>>> import numpy as np
>>> from numpy import linalg as LA
>>> np.set_printoptions(precision=1, suppress=True, linewidth=200, sign=" ")
>>> tidy = lambda a: np.round(a, 1) + 0
>>> E = np.loadtxt("run11.csv", delimiter=",")
>>> print(tidy(E))
[[ 0.9 -0.2  0.  -0.2 -0.1 -0.1 -0.2 -0.1]
 [-0.2  0.6 -0.1 -0.4 -0.3 -0.3 -0.4 -0.3]
 [ 0.  -0.1  1.  -0.1  0.   0.  -0.1  0. ]
 [-0.2 -0.4 -0.1  0.6 -0.3 -0.3 -0.4 -0.3]
 [-0.1 -0.3  0.  -0.3  0.8 -0.2 -0.3 -0.2]
 [-0.1 -0.3  0.  -0.3 -0.2  0.8 -0.3 -0.2]
 [-0.2 -0.4 -0.1 -0.4 -0.3 -0.3  0.6 -0.3]
 [-0.1 -0.3  0.  -0.3 -0.2 -0.2 -0.3  0.8]]
>>> x = np.array([1, 1, 1, 3, 3, 0, 0, 2])
>>> print(tidy(LA.det(E)))
-1.0
>>> print([p for p in range(1, 25) if np.allclose(LA.matrix_power(E, p), np.eye(8))])
[2, 4, 6, 8, 10, 12, 14, 16, 18, 20, 22, 24]
>>> print(tidy(LA.norm(x)), tidy(LA.norm(E @ x)))
5.0 5.0
>>> print(tidy(np.sort(np.abs(np.degrees(np.angle(LA.eigvals(E)))))))
[   0.    0.    0.    0.    0.    0.    0.  180.]
>>> print(8 - LA.matrix_rank(E - np.eye(8), tol=1e-8))
7
>>> J = np.loadtxt("mat.csv", delimiter=",")
>>> print(J)
[[ 2.  1.  3.  2.  3.  1.  2.  0.  0.  0.  0.]
 [ 0.  3.  1.  0.  2.  0.  1.  0.  0.  0.  0.]
 [ 3.  0.  2.  0.  0.  3.  1.  2.  1.  2.  0.]
 [ 0.  3.  0.  0.  2.  1.  1.  0.  2.  1.  2.]
 [ 2. -2.  2.  2.  1.  1.  1.  0.  0.  0.  0.]]
>>> th = np.radians(72)
>>> R = np.eye(11)
>>> R[5, 5] = R[2, 2] = np.cos(th)
>>> R[5, 2], R[2, 5] = -np.sin(th), np.sin(th)
>>> print(tidy(R))
[[ 1.   0.   0.   0.   0.   0.   0.   0.   0.   0.   0. ]
 [ 0.   1.   0.   0.   0.   0.   0.   0.   0.   0.   0. ]
 [ 0.   0.   0.3  0.   0.   1.   0.   0.   0.   0.   0. ]
 [ 0.   0.   0.   1.   0.   0.   0.   0.   0.   0.   0. ]
 [ 0.   0.   0.   0.   1.   0.   0.   0.   0.   0.   0. ]
 [ 0.   0.  -1.   0.   0.   0.3  0.   0.   0.   0.   0. ]
 [ 0.   0.   0.   0.   0.   0.   1.   0.   0.   0.   0. ]
 [ 0.   0.   0.   0.   0.   0.   0.   1.   0.   0.   0. ]
 [ 0.   0.   0.   0.   0.   0.   0.   0.   1.   0.   0. ]
 [ 0.   0.   0.   0.   0.   0.   0.   0.   0.   1.   0. ]
 [ 0.   0.   0.   0.   0.   0.   0.   0.   0.   0.   1. ]]
>>> M2 = J @ R.T
>>> print(np.allclose(LA.norm(J, axis=1), LA.norm(M2, axis=1)))
True
>>> print(tidy(M2))
[[ 2.   1.   1.9  2.   3.  -2.5  2.   0.   0.   0.   0. ]
 [ 0.   3.   0.3  0.   2.  -1.   1.   0.   0.   0.   0. ]
 [ 3.   0.   3.5  0.   0.  -1.   1.   2.   1.   2.   0. ]
 [ 0.   3.   1.   0.   2.   0.3  1.   0.   2.   1.   2. ]
 [ 2.  -2.   1.6  2.   1.  -1.6  1.   0.   0.   0.   0. ]]
>>> print(tidy(LA.svd(J, compute_uv=False)), tidy(LA.svd(M2, compute_uv=False)))
[ 8.3  5.7  4.1  2.1  0. ] [ 8.3  5.7  4.1  2.1  0. ]
>>> print(tidy(LA.det(R)), tidy(np.trace(R)))
1.0 9.6
>>> rk = LA.matrix_rank(J)
>>> print(rk)
4
>>> null = LA.svd(J)[2][rk:].T
>>> print(np.allclose(J @ null, 0))
True
>>> print([int(LA.matrix_rank(J[:i])) for i in range(1, len(J) + 1)])
[1, 2, 3, 4, 4]
>>> print([int(LA.matrix_rank(J[:, :j + 1])) for j in range(11)])
[1, 2, 3, 4, 4, 4, 4, 4, 4, 4, 4]
>>> print(null.shape)
(11, 7)
